$ python -q
>>> import numpy as np
>>> from numpy import linalg as LA
>>> np.set_printoptions(precision=3, suppress=True, linewidth=200, floatmode="fixed")
>>> rnd = lambda a: np.round(a, 3) + 0
>>> W0 = np.array([[5.0, 0.0, 0.0, 0.0, 4.0],
...     [0.0, 5.0, 4.0, 4.0, 0.0],
...     [0.0, 4.0, 5.0, 4.0, 0.0],
...     [0.0, 4.0, 4.0, 5.0, 0.0],
...     [4.0, 0.0, 0.0, 0.0, 5.0]])
>>> print(W0)
[[5.000 0.000 0.000 0.000 4.000]
 [0.000 5.000 4.000 4.000 0.000]
 [0.000 4.000 5.000 4.000 0.000]
 [0.000 4.000 4.000 5.000 0.000]
 [4.000 0.000 0.000 0.000 5.000]]
>>> low = LA.cholesky(W0)
>>> print(W0 / np.sqrt(np.outer(np.diag(W0), np.diag(W0))))
[[1.000 0.000 0.000 0.000 0.800]
 [0.000 1.000 0.800 0.800 0.000]
 [0.000 0.800 1.000 0.800 0.000]
 [0.000 0.800 0.800 1.000 0.000]
 [0.800 0.000 0.000 0.000 1.000]]
>>> print(rnd(np.diag(low) ** 2))
[5.000 5.000 1.800 1.444 1.800]
>>> print(LA.eigvalsh(W0).min() > 0)
True
>>> print(W0 @ W0)
[[41.000  0.000  0.000  0.000 40.000]
 [ 0.000 57.000 56.000 56.000  0.000]
 [ 0.000 56.000 57.000 56.000  0.000]
 [ 0.000 56.000 56.000 57.000  0.000]
 [40.000  0.000  0.000  0.000 41.000]]
>>> print(np.flatnonzero(LA.matrix_power((W0 != 0) + (W0.T != 0) + np.eye(5), 5)[4]))
[0 4]
>>> print((W0 != 0).astype(int))
[[1 0 0 0 1]
 [0 1 1 1 0]
 [0 1 1 1 0]
 [0 1 1 1 0]
 [1 0 0 0 1]]
>>> A2 = np.array([[-4, 0, -4],
...     [4, 0, 4],
...     [2, -1, 1],
...     [-4, -5, 1],
...     [5, -3, 1],
...     [5, -4, -2],
...     [-5, 1, 5],
...     [-3, -4, -1],
...     [4, 2, -2],
...     [-4, 2, 3],
...     [1, 2, 4],
...     [-2, 2, 3],
...     [2, -1, 4],
...     [-3, -3, 3]])
>>> Z = np.array([[0, 1, 2, 2, 1, 2, 3, 3, 3],
...     [2, 1, 2, 1, 0, 2, 2, 0, 3],
...     [0, 0, 1, 0, 2, 3, 3, 0, 3]])
>>> rng = np.random.default_rng(293670)
>>> feats = A2 @ Z + 0.1 * rng.normal(size=(14, 9))
>>> print(rnd(feats))
[[ -0.016  -4.013 -12.030  -8.064 -11.932 -19.864 -23.768 -11.977 -24.032]
 [  0.067   4.186  12.100   8.119  12.007  19.975  24.120  11.943  23.972]
 [ -1.970   1.108   2.866   2.978   3.868   4.926   7.010   6.065   6.110]
 [ -9.995  -9.100 -16.769 -13.075  -1.922 -15.009 -19.034 -12.019 -24.068]
 [ -6.000   1.909   5.121   7.068   7.025   6.948  12.118  14.971   9.108]
 [ -7.873   1.271  -0.018   6.197   1.008  -4.099   0.874  14.900  -3.096]
 [  1.876  -4.064  -3.067  -9.009   5.054   7.014   2.008 -14.959   2.932]
 [ -7.989  -7.010 -14.919 -10.155  -4.955 -16.935 -19.919  -8.899 -23.821]
 [  3.934   6.029  10.015  10.014  -0.037   5.982   9.955  12.069  11.962]
 [  3.982  -2.118  -1.194  -6.095   1.882   4.948   1.074 -12.135   2.915]
 [  4.210   2.987  10.080   3.915   8.954  17.933  19.034   3.004  21.142]
 [  3.836  -0.039   3.023  -2.030   4.155   8.977   7.071  -6.106   8.933]
 [ -1.892   0.991   5.982   3.215  10.132  14.072  15.959   6.199  15.045]
 [ -6.059  -6.152  -9.112  -8.983   2.941  -3.112  -6.052  -8.876  -8.883]]
>>> print(np.argsort(-LA.norm(feats, axis=0).round(6), kind="stable")[:3])
[8 6 5]
>>> print(LA.matrix_rank(feats, rtol=0.1))
3
>>> print(LA.cond(feats) > 100)
True
>>> print(round(np.log10(LA.cond(feats))))
3
